$ ipython --no-banner

In [1]: import numpy as np

In [2]: np.set_printoptions(precision=2, suppress=True, linewidth=120, legacy="1.25")

In [3]: K = np.array([[-0.1, 1.2, 0.7, 0.3, -1.7],
   ...:     [1.4, -0.2, 0.6, 0.9, -2.6],
   ...:     [0.7, -0.2, -0.6, 0.4, 1.2]])

In [4]: x0 = np.array([-2, 2, -3, 0, -3])

In [5]: (K * x0).sum(axis=1)
Out[5]: array([ 5.6,  2.8, -3.6])

In [6]: np.sign((K @ x0).round(6))
Out[6]: array([ 1.,  1., -1.])

In [7]: print(K @ x0)
[ 5.6  2.8 -3.6]

In [8]: K * x0
Out[8]: 
array([[ 0.2,  2.4, -2.1,  0. ,  5.1],
       [-2.8, -0.4, -1.8,  0. ,  7.8],
       [-1.4, -0.4,  1.8,  0. , -3.6]])

In [9]: (K @ x0).argmax()
Out[9]: 0

In [10]: print(np.einsum("ij,j->i", K, x0))
[ 5.6  2.8 -3.6]

In [11]: Y = K / np.linalg.norm(K, axis=1, keepdims=True)

In [12]: C2 = Y @ Y.T

In [13]: C2
Out[13]: 
array([[ 1.  ,  0.68, -0.76],
       [ 0.68,  1.  , -0.42],
       [-0.76, -0.42,  1.  ]])

In [14]: np.argwhere(np.triu(np.abs(C2) > 0.95, 1))
Out[14]: array([], shape=(0, 2), dtype=int64)

In [15]: (np.abs(C2) > 0.9).astype(int)
Out[15]: 
array([[1, 0, 0],
       [0, 1, 0],
       [0, 0, 1]])

In [16]: C2[0]
Out[16]: array([ 1.  ,  0.68, -0.76])

In [17]: u, v = C2[2], C2[0]

In [18]: print(round(float(u @ u), 2))
1.75

In [19]: pr = (u @ v) / (u @ u) * u

In [20]: np.outer(u, v)
Out[20]: 
array([[-0.76, -0.51,  0.57],
       [-0.42, -0.29,  0.32],
       [ 1.  ,  0.68, -0.76]])

In [21]: pr
Out[21]: array([ 0.78,  0.43, -1.03])

In [22]: np.linalg.norm(K, axis=0)
Out[22]: array([1.57, 1.23, 1.1 , 1.03, 3.33])

In [23]: np.linalg.norm(K, axis=1)
Out[23]: array([2.22, 3.15, 1.58])

In [24]: round(float(np.linalg.norm(K[2], 1)), 2), np.round(np.linalg.norm(K[2], np.inf), 2)
Out[24]: (3.1, 1.2)

In [25]: round(np.linalg.norm(K, "nuc"), 2)
Out[25]: 6.24

In [26]: K[2] @ K[0]
Out[26]: -2.65

In [27]: round(float(np.linalg.norm(K, 2)), 2)
Out[27]: 3.7

In [28]: x0 = np.array([-2, 2, 1, -1, 0])

In [29]: h1 = np.maximum(K @ x0, 0)

In [30]: np.tanh(K @ x0)
Out[30]: array([ 1.  , -1.  , -0.99])

In [31]: K.T @ h1
Out[31]: array([-0.3,  3.6,  2.1,  0.9, -5.1])

In [32]: m1 = np.load("test10.npy")

In [33]: m1
Out[33]: 
array([[ 0.  ,  0.  ,  0.  ],
       [-0.81,  0.97,  0.56],
       [-0.4 ,  0.65,  0.24],
       [ 0.34, -0.57, -0.2 ],
       [-0.21,  0.37,  0.12],
       [ 0.69, -0.92, -0.45],
       [-0.83,  0.98,  0.59],
       [ 0.56, -0.82, -0.35],
       [-0.51,  0.78,  0.31],
       [-0.4 ,  0.65,  0.24],
       [ 0.85, -0.98, -0.62],
       [ 0.92, -0.99, -0.73],
       [-0.78,  0.96,  0.54],
       [-0.14,  0.25,  0.08],
       [-0.34,  0.57,  0.2 ],
       [ 0.4 , -0.65, -0.24],
       [ 0.27, -0.48, -0.16],
       [ 0.45, -0.72, -0.27],
       [-0.51,  0.78,  0.31],
       [-0.14,  0.25,  0.08],
       [ 0.69, -0.92, -0.45],
       [-0.51,  0.78,  0.31],
       [-0.07,  0.13,  0.04]])

In [34]: d = np.linalg.norm(m1[:, None] - m1[None], axis=-1)

In [35]: np.flatnonzero(d[6] < d.mean() / 2)
Out[35]: array([ 1,  6,  8, 12, 18, 21])

In [36]: np.linalg.matrix_rank(d ** 2)
Out[36]: 5

In [37]: np.linalg.norm(m1, axis=1)
Out[37]: 
array([0.  , 1.38, 0.8 , 0.69, 0.44, 1.23, 1.41, 1.05, 0.98, 0.8 , 1.44, 1.54, 1.35, 0.3 , 0.69, 0.8 , 0.57, 0.89,
       0.98, 0.3 , 1.23, 0.98, 0.15])

In [38]: (d + 1e9 * np.eye(23)).round(6).argmin(axis=1)
Out[38]: array([22,  6,  9, 15, 13, 20,  1, 17, 18,  2, 11, 10,  1, 19,  2, 17,  3, 15,  8, 13,  5,  8, 13])

In [39]: print(d[:5, :5])
[[0.   1.38 0.8  0.69 0.44]
 [1.38 0.   0.61 2.07 0.96]
 [0.8  0.61 0.   1.49 0.36]
 [0.69 2.07 1.49 0.   1.14]
 [0.44 0.96 0.36 1.14 0.  ]]

In [40]: d.shape
Out[40]: (23, 23)

In [41]: Uu, sigma, Vh = np.linalg.svd(m1)

In [42]: sigma
Out[42]: array([4.63, 0.43, 0.04])

In [43]: Y = Uu[:, :2] @ np.diag(sigma[:2]) @ Vh[:2]

In [44]: print(np.linalg.matrix_rank(Y))
2

In [45]: round(float(np.linalg.norm(m1 - Y, 2)), 2), np.round(sigma[2], 2)
Out[45]: (0.04, 0.04)

In [46]: round(float(np.linalg.norm(m1 - Y) / np.linalg.norm(m1)), 2)
Out[46]: 0.01

In [47]: Ac = m1 - m1.mean(axis=1)
Traceback (most recent call last):
  Cell In[47], line 1
    Ac = m1 - m1.mean(axis=1)
ValueError: operands could not be broadcast together with shapes (23,3) (23,) 


In [48]: Ac = m1 - m1.mean(axis=0)

In [49]: Uu, sigma, Vh = np.linalg.svd(Ac, full_matrices=False)

In [50]: np.abs(Vh[0]).argmax()
Out[50]: 1

In [51]: np.round(sigma ** 2 / (sigma ** 2).sum(), 2) + 0
Out[51]: array([0.99, 0.01, 0.  ])

In [52]: np.round(Ac.mean(axis=0), 2) + 0
Out[52]: array([0., 0., 0.])

In [53]: print(np.abs(Vh[-1]))
[0.72 0.2  0.66]

In [54]: sigma
Out[54]: array([4.62, 0.42, 0.04])

In [55]: np.searchsorted(np.cumsum(sigma ** 2) / (sigma ** 2).sum(), 0.9) + 1
Out[55]: 1
